$ ipython --no-banner

In [1]: import numpy as np

In [2]: np.set_printoptions(precision=1, suppress=True, linewidth=200, legacy="1.25")

In [3]: feats = np.loadtxt("data.csv", delimiter=",")

In [4]: feats
Out[4]: 
array([[ 2.4, -0.1, -3.8,  3.7, -1.2, -1.1,  1.2, -1.2, -2.6, -2.6],
       [-3. ,  0.1,  4.5, -4.7,  1.2,  1.5, -1.6,  1.4,  3.2,  3.1],
       [ 1.6, -0.1, -2.6,  2.6, -0.9, -0.9,  0.9, -1.2, -1.8, -1.8],
       [-1.7, -0.1,  2.8, -2.8,  1. ,  1. , -0.9,  0.9,  1.7,  1.9],
       [-1.5,  0. ,  2.4, -2.5,  0.8,  0.9, -0.7,  0.8,  1.6,  1.5],
       [-1.2, -0.1,  1.7, -1.7,  0.6,  0.5, -0.6,  0.6,  1.3,  1.3],
       [ 1.2, -0.1, -1.9,  1.8, -0.5, -0.5,  0.5, -0.5, -1.1, -1.4],
       [ 0.1, -0.1, -0.5,  0.6,  0.1, -0.2,  0. ,  0. , -0.3, -0.4],
       [ 0.3, -0.1, -0.3,  0.5,  0. , -0.2,  0.1, -0.1, -0.2, -0.4],
       [ 0.6, -0.1, -0.9,  0.8, -0.2, -0.2,  0.3, -0.5, -0.6, -0.6],
       [ 0.1,  0. , -0.4,  0.3, -0.1, -0.2,  0.3, -0.1, -0.4, -0.3],
       [ 2. , -0.1, -3.1,  2.9, -1. , -1.1,  1.1, -1. , -2.1, -2. ],
       [ 0.5,  0. , -0.6,  0.7, -0.1, -0.2,  0.2, -0.2, -0.3, -0.4],
       [-2.3,  0.1,  3.5, -3.3,  1.1,  1.1, -1.1,  1.3,  2.3,  2.4],
       [-1.4,  0.1,  2.1, -2.1,  0.7,  0.7, -0.6,  0.7,  1.2,  1.1],
       [ 1.4,  0. , -2.5,  2.2, -0.9, -0.6,  0.8, -0.7, -1.5, -1.6],
       [ 0.4,  0. , -0.8,  0.6, -0.2, -0.4,  0.3, -0.1, -0.4, -0.7],
       [ 0.1,  0. , -0.2,  0.3, -0.1,  0. ,  0.1, -0.2, -0.2, -0.1],
       [-0.9,  0.1,  1.4, -1.3,  0.7,  0.3, -0.4,  0.5,  0.9,  0.9],
       [-3. ,  0.2,  4.5, -4.6,  1.6,  1.4, -1.7,  1.4,  3.1,  3.1],
       [ 1.8, -0.1, -2.7,  2.7, -1. , -1. ,  0.9, -0.9, -1.8, -1.8],
       [-1.9,  0.2,  2.8, -2.9,  1. ,  0.9, -1. ,  0.9,  2. ,  1.8],
       [ 0. , -0.1, -0.2,  0.3, -0.3, -0.1,  0.1, -0.1, -0.2, -0.1],
       [ 1.6,  0.1, -2.1,  2.1, -0.7, -0.9,  0.8, -0.6, -1.3, -1.5],
       [-0.8, -0.1,  1.5, -1.3,  0.5,  0.4, -0.4,  0.5,  1. ,  1. ],
       [-0.4, -0.1,  0.5, -0.5,  0.2,  0.1, -0.1,  0.1,  0.1,  0.3],
       [-0.2,  0. ,  0.2, -0.3,  0.2,  0.1, -0.1,  0.2,  0.1,  0.1],
       [-1.5,  0. ,  2.1, -2.2,  0.5,  0.8, -0.7,  0.9,  1.6,  1.6],
       [-1.8, -0.1,  2.9, -2.7,  0.9,  0.8, -0.9,  0.9,  1.9,  1.6],
       [-0.7,  0.1,  1.1, -1.1,  0.2,  0.3, -0.5,  0.5,  0.6,  0.9],
       [ 2.2,  0. , -3.4,  3.4, -1. , -1. ,  1. , -1. , -2.4, -2.2],
       [ 0.6,  0. , -0.8,  0.8, -0.3, -0.3,  0.4, -0.2, -0.7, -0.8],
       [ 2.2,  0. , -3.3,  3.4, -1.1, -0.9,  1.1, -1.1, -2.2, -2.2],
       [-1.8, -0.1,  2.8, -2.7,  0.9,  0.8, -1. ,  1.1,  1.8,  2. ],
       [-1.1,  0. ,  2. , -1.7,  0.6,  0.6, -0.6,  0.6,  1.2,  1.1],
       [-2.1,  0.1,  2.9, -3.2,  0.8,  0.9, -1.1,  1. ,  2.2,  2.2]])

In [5]: other = np.array([[5, 0, 5],
   ...:     [2, 1, 3],
   ...:     [2, 1, 3],
   ...:     [5, 1, 3],
   ...:     [2, 1, 3],
   ...:     [1, 2, 3],
   ...:     [3, 2, 0],
   ...:     [5, 3, 0],
   ...:     [4, 1, 0],
   ...:     [3, 2, 2]])

In [6]: print(np.linalg.matrix_rank(feats @ other))
3

In [7]: np.vstack([feats, other.T]).shape
Out[7]: (39, 10)

In [8]: np.einsum("ij->j", feats)
Out[8]: array([ -8.2,  -0.4,  11.6, -11.9,   4. ,   3.3,  -3.9,   4.6,   7.7,   7. ])

In [9]: np.linalg.matrix_rank(np.vstack([feats, other.T]))
Out[9]: 10

In [10]: Z = feats[[11, 29]].astype(float)

In [11]: for _ in range(4):
    ...:     lab = np.linalg.norm(feats[:, None] - Z, axis=-1).argmin(axis=1)
    ...:     Z = np.array([feats[lab == j].mean(axis=0) for j in range(2)])
    ...: 

In [12]: print(lab)
[0 1 0 1 1 1 0 0 0 0 0 0 0 1 1 0 0 0 1 1 0 1 0 0 1 1 1 1 1 1 0 0 0 1 1 1]

In [13]: Z.round(1) + 0
Out[13]: 
array([[ 1.1,  0. , -1.7,  1.6, -0.5, -0.5,  0.6, -0.5, -1.1, -1.2],
       [-1.5,  0. ,  2.3, -2.3,  0.8,  0.7, -0.8,  0.8,  1.5,  1.6]])

In [14]: np.abs(Z[1] - Z[0]).argmax()
Out[14]: 2

In [15]: Z[1] - Z[0]
Out[15]: array([-2.6,  0.1,  4. , -4. ,  1.3,  1.3, -1.3,  1.3,  2.7,  2.7])

In [16]: d = np.linalg.norm(feats[:, None] - feats[None], axis=-1)

In [17]: print(d[:5, :5])
[[ 0.  16.2  2.2 12.6 11.9]
 [16.2  0.  14.   3.6  4.3]
 [ 2.2 14.   0.  10.5  9.8]
 [12.6  3.6 10.5  0.   0.8]
 [11.9  4.3  9.8  0.8  0. ]]

In [18]: np.unravel_index(d.round(6).argmax(), d.shape)
Out[18]: (0, 1)

In [19]: d.shape
Out[19]: (36, 36)

In [20]: d[2]
Out[20]: 
array([ 2.2, 14. ,  0. , 10.5,  9.8,  8.6,  1.7,  4.3,  4.4,  3.4,  4.4,  0.9,  4. , 11.8,  9. ,  0.8,  3.8,  4.7,  7.8, 14. ,  0.4, 10.7,  4.7,  1.1,  7.9,  6. ,  5.6,  9.5, 10.4,  7.3,  1.5,  3.4,
        1.4, 10.5,  8.6, 11.2])

In [21]: np.linalg.norm(feats, axis=1)
Out[21]: array([7.3, 8.9, 5.1, 5.4, 4.7, 3.5, 3.5, 1. , 0.8, 1.7, 0.8, 5.9, 1.2, 6.7, 3.9, 4.5, 1.5, 0.5, 2.7, 8.9, 5.3, 5.5, 0.6, 4.2, 2.7, 0.9, 0.5, 4.3, 5.3, 2.2, 6.5, 1.8, 6.4, 5.4, 3.5, 6. ])

In [22]: (d + 1e9 * np.eye(36)).round(6).argmin(axis=1)
Out[22]: array([30, 19, 20, 33, 27, 34, 23,  8,  7, 31,  8, 20,  8, 35, 34, 23, 31, 22, 24,  1,  2, 28, 17, 15, 18, 26, 25,  4,  3, 18, 32,  9, 30,  3,  5, 21])

In [23]: [round(float(x), 1) for x in np.linalg.svd(feats, compute_uv=False)[:3]]
Out[23]: [27.3, 0.9, 0.7]

In [24]: np.linalg.matrix_rank(feats, rtol=0.1)
Out[24]: 1

In [25]: np.argsort(-np.linalg.norm(feats, axis=0).round(6), kind="stable")[:3]
Out[25]: array([2, 3, 9])

In [26]: gram = np.cov(feats, rowvar=False)

In [27]: np.corrcoef(feats.T)
Out[27]: 
array([[ 1. , -0.4, -1. ,  1. , -1. , -1. ,  1. , -1. , -1. , -1. ],
       [-0.4,  1. ,  0.4, -0.5,  0.4,  0.4, -0.4,  0.4,  0.4,  0.4],
       [-1. ,  0.4,  1. , -1. ,  1. ,  1. , -1. ,  1. ,  1. ,  1. ],
       [ 1. , -0.5, -1. ,  1. , -1. , -1. ,  1. , -1. , -1. , -1. ],
       [-1. ,  0.4,  1. , -1. ,  1. ,  1. , -1. ,  1. ,  1. ,  1. ],
       [-1. ,  0.4,  1. , -1. ,  1. ,  1. , -1. ,  1. ,  1. ,  1. ],
       [ 1. , -0.4, -1. ,  1. , -1. , -1. ,  1. , -1. , -1. , -1. ],
       [-1. ,  0.4,  1. , -1. ,  1. ,  1. , -1. ,  1. ,  1. ,  1. ],
       [-1. ,  0.4,  1. , -1. ,  1. ,  1. , -1. ,  1. ,  1. ,  1. ],
       [-1. ,  0.4,  1. , -1. ,  1. ,  1. , -1. ,  1. ,  1. ,  1. ]])

In [28]: print(np.round(np.linalg.eigvalsh(gram)[::-1], 1) + 0)
[20.8  0.   0.   0.   0.   0.   0.   0.   0.   0. ]

In [29]: print(np.argsort(-feats.std(axis=0).round(6), kind="stable"))
[2 3 9 8 0 6 7 4 5 1]

In [30]: A = np.loadtxt("sample11.csv", delimiter=",")

In [31]: A
Out[31]: 
array([[-0.6, -1.2, -0.4, -0.3,  1.6,  0. ,  0.3,  0.7,  0.3, -2.3,  1.4,  0.3,  0.5,  1.7],
       [-2.4, -0.7,  0.6, -1.1,  0.5, -0.1, -0.1, -0.8, -0.9,  0.2,  4.7,  0.4, -2. , -2. ],
       [ 1.1,  0.4,  0.5,  1.8,  1.3, -1.5,  0.3,  0.1,  0.3,  0.3, -2.5,  0.2,  0.3,  0.2],
       [-1.2, -0.1, -0.9, -0.3, -0.8,  1.9,  0.7,  0.3,  0.2, -0.8,  2.5, -1.1,  0.6,  0.1],
       [ 0.8, -0.5, -0.1, -0.3,  0.3,  2.3, -0.9,  1.6,  1.4, -0.3, -2. , -0.7, -0.8, -1.4],
       [ 0.5, -0.8, -1.5,  0.9,  0.8, -0.5,  1.4,  0.2, -0.4,  0.3, -1.1, -1.7, -0.1,  2. ],
       [ 0. , -1.2,  0. , -0.5, -1. , -2.1, -0.3,  1.4, -0.2,  2.5,  0.2,  1.6, -0.1,  0.4],
       [-0.2, -0.3,  0.7, -1.5,  2.7,  0.8,  1.2, -0.3,  2. ,  0.6,  0.3,  0. , -0.3,  1.2],
       [-1.4, -1.1,  0.6, -0.5, -1.5, -1. , -0.5,  0.6,  0.6, -1. ,  3. ,  0.2, -0.7,  0.2],
       [ 0. ,  1.1, -0.1, -0.7,  0. , -0.4,  0.7,  1.3,  0.7, -1.7,  0.3, -0.5,  0.6,  0.6],
       [ 0.3, -0.6, -0.5, -0.4, -0.7,  0.1,  1.2,  0.2, -0.7,  0.2, -0.9, -0.4,  0.2,  0.5],
       [-1. ,  1.1,  0.5,  0.3,  1.1, -0.2,  0.9, -0.1,  0.7, -0.8,  1.9,  0.7,  1.5, -1.6],
       [-0.1, -0.3,  1.5,  0.4, -0.7,  1.2,  0.6, -0.3,  0. ,  0.4, -0.1,  0.6, -0.3, -0.6],
       [-0.5,  1.3,  1.3,  0.5, -0.1,  0. , -0.3, -0.8, -0.3,  0.6,  1. , -0.3,  0.2, -1.7],
       [-0.6, -0.4, -1.7, -1.1,  0. ,  1.3,  0.1,  0.5, -1. ,  1.4,  0.9, -1. , -0.6, -0.7],
       [-1. , -0.2, -1.9,  0.3,  0.7, -0.6,  1.1,  0.4, -1.1, -1.5,  2. , -0.8,  1. ,  1.2],
       [-2. , -0.8, -0.1,  0.6,  1. ,  0. ,  0. ,  1.5,  1.5, -0.4,  4. ,  0.4, -0.4, -2. ],
       [-3.3,  0.9,  0. , -1.1, -0.5,  1. , -0.6, -1.1,  0.2,  1.1,  6.7,  0.4, -1.6,  0. ],
       [-0.7,  0.6,  0.2, -0.3,  1.2, -0.2,  0. , -1.2,  1.3, -0.9,  0.8, -2.6, -1.8,  0.2],
       [-0.5,  1.3,  0.1, -0.3, -0.8,  0.1, -0.5, -0.3, -0.4, -0.8,  0.9, -1.6,  0.5, -1. ],
       [-0.5,  0.4,  0.5,  0.8, -1. , -0.3,  2.5,  2.7,  0.7, -1.3,  1.2, -0.1,  1.4, -0.1],
       [ 1.3,  0.7,  0.4,  0. ,  1.1, -0.5, -1. , -0.9,  0. , -0.6, -2. ,  0.2,  0.1,  0.5],
       [-0.6,  2.3, -0.8, -1.5, -0.2,  0.7, -0.7,  0.7,  0.7, -0.7,  1.6, -0.2, -1.1,  1.1],
       [ 1.3,  0.6,  1.5,  1.7,  0.6, -1.2, -0.7,  0.8, -0.7, -0.3, -2.4,  0.7,  0.1,  1.2],
       [ 0.5,  2.5,  0.6, -1.1, -1.1,  0.9,  0.8, -0.1, -0.4, -0.8, -0.6,  0.5, -0.3, -0.5],
       [-0.4, -0.1,  0.3, -1.9, -0.8, -0.2,  1.1,  0.3,  0.5,  0.7,  0.6, -1.4,  0. ,  0.1],
       [ 0.3,  0.8, -1.3,  0.4, -0.5, -0.2, -1.4,  0.2, -0.2,  1.8, -1.2,  1. , -0.7, -1.6],
       [-0.6, -1.6, -1.1,  0.4, -1.4,  0.5,  0.1,  0.1, -1.2,  0.6,  1.1, -0.4, -0.9, -1.8],
       [-1.1, -0.9,  1. , -2. ,  0.2,  0.9,  0.1,  0.1, -1.6,  0.1,  2.3,  0.7,  1.1, -0.6],
       [-0.6,  1. , -0.1, -1.2,  1.5,  1.9, -0.1,  0.6,  1.4,  0.5,  1.1,  0.6,  0.6,  0.8],
       [ 0.6, -0.1,  0.7,  0.2, -2.2,  0.3,  0. , -0.1,  1.1,  2.4, -0.5,  0. ,  0.6,  0.6],
       [-0.3, -0.4,  0.1, -0.8, -0.9,  2.1, -0.7, -0.3,  1.7, -0.4,  0.5, -1.9,  0.6,  0.7],
       [-0.2, -0.3, -0.8, -0.2, -0.8,  1. ,  0. ,  1.3,  0.2,  0. ,  0. , -0.7,  0. ,  0.5],
       [-0.6, -0.7, -1. , -0.2,  1.3,  0.8, -0.9,  0.4,  2. , -0.1,  1.1,  0.7,  0.3, -0.5]])

In [32]: vec = np.array([2, -2, -1, -2, 0, 0, 0, 0, 2, 0, 1, -1, 2, 0])

In [33]: print(A @ np.ones(14))
[ 2.  -3.7  2.8  1.1 -0.6  0.   0.7  6.9 -2.5  1.9 -1.5  5.   2.3  0.9 -2.9 -0.4  3.3  2.1 -3.4 -3.3  6.9 -0.7  1.3  3.2  0.9 -1.2 -2.6 -6.2  0.3  8.   3.6  0.   0.   2.6]

In [34]: print(A @ (2 * vec))
[  9.8  -6.6  -8.4   9.    6.4   3.8   2.8  12.4   4.8   5.4   3.2   0.6  -6.4  -9.6   4.4   4.6   4.6  -5.4   0.4  -0.8   3.2  -2.4  -2.  -15.6  -9.8  11.8  -9.   -0.8   6.4   7.6   6.4  17.4   5.
  13.2]

In [35]: print(np.sign((A @ vec).round(6)))
[ 1. -1. -1.  1.  1.  1.  1.  1.  1.  1.  1.  1. -1. -1.  1.  1.  1. -1.  1. -1.  1. -1. -1. -1. -1.  1. -1. -1.  1.  1.  1.  1.  1.  1.]
